In [1]: import numpy as np

In [2]: import numpy.linalg as la

In [3]: np.set_printoptions(suppress=True, linewidth=140)

In [4]: m1 = np.load("data.npy")

In [5]: m1
Out[5]: 
array([[ 1,  0,  0,  0],
       [ 2,  1,  0,  0],
       [ 0,  0,  1,  0],
       [-3, -1,  0,  1]])

In [6]: r0, g = m1[0], m1[3]

In [7]: r0 @ g
Out[7]: np.int64(-3)

In [8]: r0 @ r0
Out[8]: np.int64(1)

In [9]: p = (r0 @ g) / (r0 @ r0) * r0

In [10]: p
Out[10]: array([-3., -0., -0., -0.])

In [11]: np.flatnonzero(la.matrix_power((m1 != 0) + (m1.T != 0) + np.eye(4), 4)[1])
Out[11]: array([0, 1, 3])

In [12]: m1 @ m1
Out[12]: 
array([[ 1,  0,  0,  0],
       [ 4,  1,  0,  0],
       [ 0,  0,  1,  0],
       [-8, -2,  0,  1]])

In [13]: np.round(la.det(m1), 3)
Out[13]: np.float64(1.0)

In [14]: la.matrix_power(m1 - np.diag(np.diag(m1)), 4)
Out[14]: 
array([[0, 0, 0, 0],
       [0, 0, 0, 0],
       [0, 0, 0, 0],
       [0, 0, 0, 0]])

In [15]: np.prod(np.diag(m1)), round(float(la.det(m1)), 3)
Out[15]: (np.int64(1), 1.0)

In [16]: m1 @ m1
Out[16]: 
array([[ 1,  0,  0,  0],
       [ 4,  1,  0,  0],
       [ 0,  0,  1,  0],
       [-8, -2,  0,  1]])

In [17]: [int(la.matrix_rank(la.matrix_power(m1, p))) for p in range(1, 5)]
Out[17]: [4, 4, 4, 4]

In [18]: A = np.load("layer13.npy")

In [19]: A
Out[19]: 
array([[ 1,  0],
       [-1,  1]])

In [20]: # triangular: eigenvalues sit on the diagonal

In [21]: rng = np.random.default_rng(97749)

In [22]: lab = rng.permutation(2)

In [23]: lab
Out[23]: array([0, 1])

In [24]: A2 = A[lab][:, lab]

In [25]: np.round(np.sort(np.abs(la.eigvals(A2))), 3)
Out[25]: array([1., 1.])

In [26]: np.diag(A2)
Out[26]: array([1, 1])

In [27]: round(float(la.det(A2)), 3), round(float(la.det(A[lab])), 3)
Out[27]: (1.0, 1.0)

In [28]: A2
Out[28]: 
array([[ 1,  0],
       [-1,  1]])

In [29]: ev, V = la.eig(A2)

In [30]: np.round(np.sort(la.eigvals(A2.T)), 3)
Out[30]: array([1., 1.])

In [31]: A2 @ V[:, 0] - ev[0] * V[:, 0]
Out[31]: array([0., 0.])

In [32]: np.prod(ev)
Out[32]: np.float64(1.0)

In [33]: ev
Out[33]: array([1., 1.])

In [34]: A2 = np.array([[-4, 2], [-5, 2], [5, -2], [-5, 3]])

In [35]: np.einsum("ik,kj->ji", m1, A2)
Out[35]: 
array([[ -4, -13,   5,  12],
       [  2,   6,  -2,  -5]])

In [36]: np.vstack([m1, A2.T]).shape
Out[36]: (6, 4)

In [37]: X = np.load("out12.npy")

In [38]: X
Out[38]: 
array([[ 0,  0,  0,  2],
       [ 4,  5, 25,  0]])

In [39]: la.matrix_rank(X, rtol=0.1)
Out[39]: np.int64(1)

In [40]: np.argsort(-la.norm(X, axis=0).round(6), kind="stable")[:3]
Out[40]: array([2, 1, 0])

In [41]: np.round(la.norm(X, axis=0), 3)
Out[41]: array([ 4.,  5., 25.,  2.])

In [42]: round(float(la.norm(X, 2)), 3)
Out[42]: 25.807

In [43]: np.round(la.norm(X, "nuc"), 3)
Out[43]: np.float64(27.807)

In [44]: round(float(la.norm(X[0], 1)), 3), round(float(la.norm(X[0], np.inf)), 3)
Out[44]: (2.0, 2.0)

In [45]: round(la.norm(X, 1), 3), round(float(la.norm(X, np.inf)), 3)
Out[45]: (np.float64(25.0), 34.0)

In [46]: X[0] @ X[1]
Out[46]: np.int64(0)

In [47]: np.round(la.norm(X, axis=1), 3)
Out[47]: array([ 2.   , 25.807])
